$ python3 -q
>>> import numpy as np
>>> np.set_printoptions(precision=3, suppress=True, linewidth=100)
>>> def rd(a):
...     return np.round(a, 3) + 0
... 
>>> arr = np.load("out11.npy")
>>> arr
array([[ 2, -2,  0,  2],
       [ 0,  0,  0,  0],
       [ 0,  0,  0,  0],
       [ 0,  0,  0,  0],
       [ 0, -1,  0,  0],
       [ 0,  2, -2,  0]])
>>> x0 = np.array([0, 0, 1, 4])
>>> (arr * x0).sum(axis=1)
array([ 8,  0,  0,  0,  0, -2])
>>> arr @ np.eye(4)[1]
array([-2.,  0.,  0.,  0., -1.,  2.])
>>> arr @ x0
array([ 8,  0,  0,  0,  0, -2])
>>> np.argsort(-np.linalg.norm(arr, axis=0).round(6), kind="stable")[:3]
array([1, 0, 2])
>>> rng = np.random.default_rng(240197)
>>> Y = arr + rng.integers(-2, 3, (6, 3)) @ rng.integers(-2, 3, (3, 4))
>>> Y
array([[ 1, -2,  1, -3],
       [-4, 12,  4, -2],
       [ 0,  0, -2,  2],
       [-4,  6,  1, -8],
       [-1,  5,  3,  2],
       [ 2,  0, -2,  5]])
>>> rd(np.linalg.svd(Y - arr, compute_uv=False))
array([17.742,  9.646,  2.681,  0.   ])
>>> np.abs(Y - arr).sum(axis=1)
array([ 7, 22,  4, 19, 12,  9])
>>> np.linalg.matrix_rank(Y - arr, tol=1e-8)
np.int64(3)
>>> rk = np.linalg.matrix_rank(arr)
>>> rk
np.int64(3)
>>> N = np.linalg.svd(arr)[2][rk:].T
>>> rd(arr @ N)
array([[0.],
       [0.],
       [0.],
       [0.],
       [0.],
       [0.]])
>>> rd(N[:, 0] / N[np.abs(N[:, 0]).round(6).argmax(), 0])
array([ 1.,  0.,  0., -1.])
>>> X = np.array([[0, -2, -1, 1], [-1, -1, 2, 1], [-1, -1, -2, 1], [2, 1, 2, 0]])
>>> lab = rng.permutation(4)
>>> lab
array([0, 2, 3, 1])
>>> Y = X[lab][:, lab]
>>> np.trace(Y)
np.int64(-3)
>>> np.diag(Y)
array([ 0, -2,  0, -1])
>>> Y = X + rng.integers(-2, 3, (4, 3)) @ rng.integers(-2, 3, (3, 4))
>>> Y
array([[-3,  1,  1,  7],
       [ 3, -4,  1, -3],
       [ 1, -4, -5, -7],
       [-2, -1,  0,  0]])
>>> np.abs(Y - X).sum(axis=1)
array([14, 12, 16,  8])
>>> data = np.load("test12.npy")
>>> data
array([[-2.25, -0.09, -0.81,  3.33, -0.18],
       [ 2.44,  0.12,  0.98, -3.68,  0.14],
       [-0.48,  0.16,  0.64,  0.16, -0.48],
       [-3.25, -0.13, -1.17,  4.81, -0.26]])
>>> # null space of dimension 3
>>> np.unravel_index(np.abs(data).argmax(), data.shape)
(np.int64(3), np.int64(3))
>>> data.shape
(4, 5)
>>> rd(data.sum(axis=1))
array([0., 0., 0., 0.])
>>> rd(data.sum(axis=0))
array([-3.54,  0.06, -0.36,  4.62, -0.78])
>>> t3 = np.stack([data, 4 * data, data[::-1]])
>>> np.linalg.matrix_rank(t3.reshape(3, -1))
np.int64(2)
>>> rd(np.linalg.norm(t3, axis=(1, 2)))
array([ 8.568, 34.272,  8.568])
>>> (t3 @ data.T).shape
(3, 4, 4)
>>> t3.shape
(3, 4, 5)
